$ python3 -q
>>> import numpy as np
>>> import numpy.linalg as la
>>> np.set_printoptions(precision=4, suppress=True, linewidth=100, legacy="1.25")
>>> def rnd(a):
...     return np.round(a, 4) + 0
... 
>>> J = np.load("w.npy")
>>> J
array([[-22. ,  -4. ,  -4. ],
       [  1. ,  -2. ,  -1.4],
       [ -1.5,   0.8,  -0.9],
       [  1.7,   0.6,   0.8],
       [  0.7,   1.3,  -1.3],
       [  1.1,   0.7,   0.1],
       [ -0.2,   0.5,   0.4],
       [ -0.3,   1.2,   0.2],
       [ -0.3,  -0.2,   0.4],
       [  0. ,  -1. ,  -1.6],
       [  0.1,   0.1,  -0.8],
       [  0.3,  -0.6,  -2.7],
       [  0.5,  -0.4,  -1.1],
       [ -0.5,   0.8,  -0.6],
       [ -0.4,   0.6,   0.9],
       [  0.4,  -0.5,  -0.4],
       [  0.5,  -1.5,   0.1],
       [ -1.5,   0.5,   0.3],
       [ -0.6,   0.2,  -0.4],
       [  1.1,  -0.6,  -1.3],
       [  1.1,   0.1,  -1.7],
       [ -0.1,  -0.8,  -0.1],
       [  0.3,  -1.8,  -1.1],
       [ -0.5,   0.4,   0.8],
       [  0.5,   0.4,   0.4],
       [  1.7,   0.5,  -0.7],
       [ -0.2,   0.6,  -0.6]])
>>> x0 = np.array([-1, 1, 2])
>>> J @ np.eye(3)[1]
array([-4. , -2. ,  0.8,  0.6,  1.3,  0.7,  0.5,  1.2, -0.2, -1. ,  0.1, -0.6, -0.4,  0.8,  0.6,
       -0.5, -1.5,  0.5,  0.2, -0.6,  0.1, -0.8, -1.8,  0.4,  0.4,  0.5,  0.6])
>>> rnd(J @ (2 * x0))
array([ 20. , -11.6,   1. ,   1. ,  -4. ,  -0.4,   3. ,   3.8,   1.8,  -8.4,  -3.2, -12.6,  -6.2,
         0.2,   5.6,  -3.4,  -3.6,   5.2,   0. ,  -8.6,  -8.8,  -1.8,  -8.6,   5. ,   1.4,  -5.2,
        -0.8])
>>> J * x0
array([[22. , -4. , -8. ],
       [-1. , -2. , -2.8],
       [ 1.5,  0.8, -1.8],
       [-1.7,  0.6,  1.6],
       [-0.7,  1.3, -2.6],
       [-1.1,  0.7,  0.2],
       [ 0.2,  0.5,  0.8],
       [ 0.3,  1.2,  0.4],
       [ 0.3, -0.2,  0.8],
       [-0. , -1. , -3.2],
       [-0.1,  0.1, -1.6],
       [-0.3, -0.6, -5.4],
       [-0.5, -0.4, -2.2],
       [ 0.5,  0.8, -1.2],
       [ 0.4,  0.6,  1.8],
       [-0.4, -0.5, -0.8],
       [-0.5, -1.5,  0.2],
       [ 1.5,  0.5,  0.6],
       [ 0.6,  0.2, -0.8],
       [-1.1, -0.6, -2.6],
       [-1.1,  0.1, -3.4],
       [ 0.1, -0.8, -0.2],
       [-0.3, -1.8, -2.2],
       [ 0.5,  0.4,  1.6],
       [-0.5,  0.4,  0.8],
       [-1.7,  0.5, -1.4],
       [ 0.2,  0.6, -1.2]])
>>> np.sign((J @ x0).round(6))
array([ 1., -1.,  1.,  1., -1., -1.,  1.,  1.,  1., -1., -1., -1., -1.,  1.,  1., -1., -1.,  1.,
        0., -1., -1., -1., -1.,  1.,  1., -1., -1.])
>>> Xc = J - J.mean(axis=0)
>>> U, sig, vt = la.svd(Xc, full_matrices=False)
>>> np.abs(U[:, 0]).argmax()
0
>>> rnd(sig ** 2 / (sig ** 2).sum())
array([0.9251, 0.0527, 0.0223])
>>> rnd(np.abs(vt[-1]))
array([0.0203, 0.7232, 0.6904])
>>> rnd(Xc.mean(axis=0))
array([0., 0., 0.])
>>> (np.sign(U[:, 0]) == np.sign(U[0, 0])).astype(int)
array([1, 0, 1, 0, 0, 0, 0, 0, 0, 0, 0, 0, 0, 0, 0, 0, 0, 1, 0, 0, 0, 0, 0, 0, 0, 0, 0])
>>> np.abs(vt[0]).argmax()
0
>>> np.searchsorted(np.cumsum(sig ** 2) / (sig ** 2).sum(), 0.9) + 1
1
>>> rnd(sig)
array([22.7221,  5.421 ,  3.5265])
>>> rnd(vt[0] * np.sign(vt[0, np.abs(vt[0]).argmax()]))
array([0.9736, 0.1712, 0.1507])
